$ python -q
>>> import numpy as np
>>> np.set_printoptions(precision=1, suppress=True, linewidth=140)
>>> rnd = lambda a: np.round(a, 1) + 0
>>> feats = np.loadtxt("test15.csv", delimiter=",")
>>> rnd(feats)
array([[ 0. ,  0. ,  0. ,  0.1,  0. ,  0. ],
       [ 0. ,  0. ,  0.1, -0.1,  0. ,  0. ],
       [ 0. ,  0.1,  0.3, -0.4,  0. ,  0. ],
       [ 0.1, -0.1, -0.4,  0.7, -0.1,  0.1],
       [ 0. ,  0. ,  0. , -0.1,  0. ,  0. ],
       [ 0. ,  0. ,  0. ,  0.1,  0. ,  0. ]])
>>> rnd(np.trace(np.linalg.pinv(feats) @ feats))
np.float64(1.0)
>>> gram = feats.T @ feats
>>> rnd(gram)
array([[ 0. ,  0. ,  0. ,  0.1,  0. ,  0. ],
       [ 0. ,  0. ,  0.1, -0.1,  0. ,  0. ],
       [ 0. ,  0.1,  0.3, -0.4,  0. ,  0. ],
       [ 0.1, -0.1, -0.4,  0.7, -0.1,  0.1],
       [ 0. ,  0. ,  0. , -0.1,  0. ,  0. ],
       [ 0. ,  0. ,  0. ,  0.1,  0. ,  0. ]])
>>> rnd(np.linalg.svd(feats, compute_uv=False) ** 2)
array([1., 0., 0., 0., 0., 0.])
>>> x = np.array([-1, -2, 4, -1, 3, -3])
>>> a = np.maximum(feats @ x, 0)
>>> np.flatnonzero(a > 1e-9)
array([1, 2, 4])
>>> rnd(np.tanh(feats @ x))
array([-0.3,  0.5,  0.9, -1. ,  0.3, -0.3])
>>> w, evecs = np.linalg.eigvalsh(feats)
Traceback (most recent call last):
  File "<python-input-13>", line 1, in <module>
    w, evecs = np.linalg.eigvalsh(feats)
    ^^^^^^^^
ValueError: too many values to unpack (expected 2)
>>> w, evecs = np.linalg.eigh(feats)
>>> rnd(w)
array([0., 0., 0., 0., 0., 1.])
>>> rnd(w.sum()), rnd(np.trace(feats))
(np.float64(1.0), np.float64(1.0))
>>> rnd(evecs @ np.diag(w) @ evecs.T)
array([[ 0. ,  0. ,  0. ,  0.1,  0. ,  0. ],
       [ 0. ,  0. ,  0.1, -0.1,  0. ,  0. ],
       [ 0. ,  0.1,  0.3, -0.4,  0. ,  0. ],
       [ 0.1, -0.1, -0.4,  0.7, -0.1,  0.1],
       [ 0. ,  0. ,  0. , -0.1,  0. ,  0. ],
       [ 0. ,  0. ,  0. ,  0.1,  0. ,  0. ]])
>>> rnd(np.linalg.eigvalsh(feats + -2 * np.eye(6)))
array([-2., -2., -2., -2., -2., -1.])
>>> rnd(np.linalg.eigvalsh(feats @ feats))
array([0., 0., 0., 0., 0., 1.])
>>> (w > 1e-8).sum(), (w < -1e-8).sum()
(np.int64(1), np.int64(0))
>>> X = np.load("case16.npy")
>>> X
array([[0, 1, 0, 0, 1],
       [1, 0, 1, 1, 0],
       [0, 1, 0, 1, 0],
       [0, 1, 1, 0, 1],
       [1, 0, 0, 1, 0]])
>>> # looks like rank 4
>>> rnd(np.linalg.eigvals(X).sum().real)
np.float64(0.0)
>>> np.einsum("ii->", X)
np.int64(0)
>>> rnd(np.poly(X))
array([ 1.,  0., -6., -2.,  4.,  0.])
>>> w, evecs = np.linalg.eigh(X)
>>> np.unique(w.round(6) + 0, return_counts=True)[1]
array([1, 1, 1, 1, 1])
>>> rnd(evecs @ np.diag(w) @ evecs.T)
array([[0., 1., 0., 0., 1.],
       [1., 0., 1., 1., 0.],
       [0., 1., 0., 1., 0.],
       [0., 1., 1., 0., 1.],
       [1., 0., 0., 1., 0.]])
>>> rnd(evecs.T @ evecs)
array([[1., 0., 0., 0., 0.],
       [0., 1., 0., 0., 0.],
       [0., 0., 1., 0., 0.],
       [0., 0., 0., 1., 0.],
       [0., 0., 0., 0., 1.]])
>>> rnd(evecs.T @ X @ evecs)
array([[-2. ,  0. ,  0. ,  0. ,  0. ],
       [ 0. , -1.2,  0. ,  0. ,  0. ],
       [ 0. ,  0. ,  0. ,  0. ,  0. ],
       [ 0. ,  0. ,  0. ,  0.7,  0. ],
       [ 0. ,  0. ,  0. ,  0. ,  2.5]])
>>> rnd(w.sum()), np.trace(X)
(np.float64(0.0), np.int64(0))
>>> rnd(np.linalg.eigvalsh(X @ X))
array([0. , 0.5, 1.4, 4. , 6.2])
>>> rnd(w)
array([-2. , -1.2,  0. ,  0.7,  2.5])
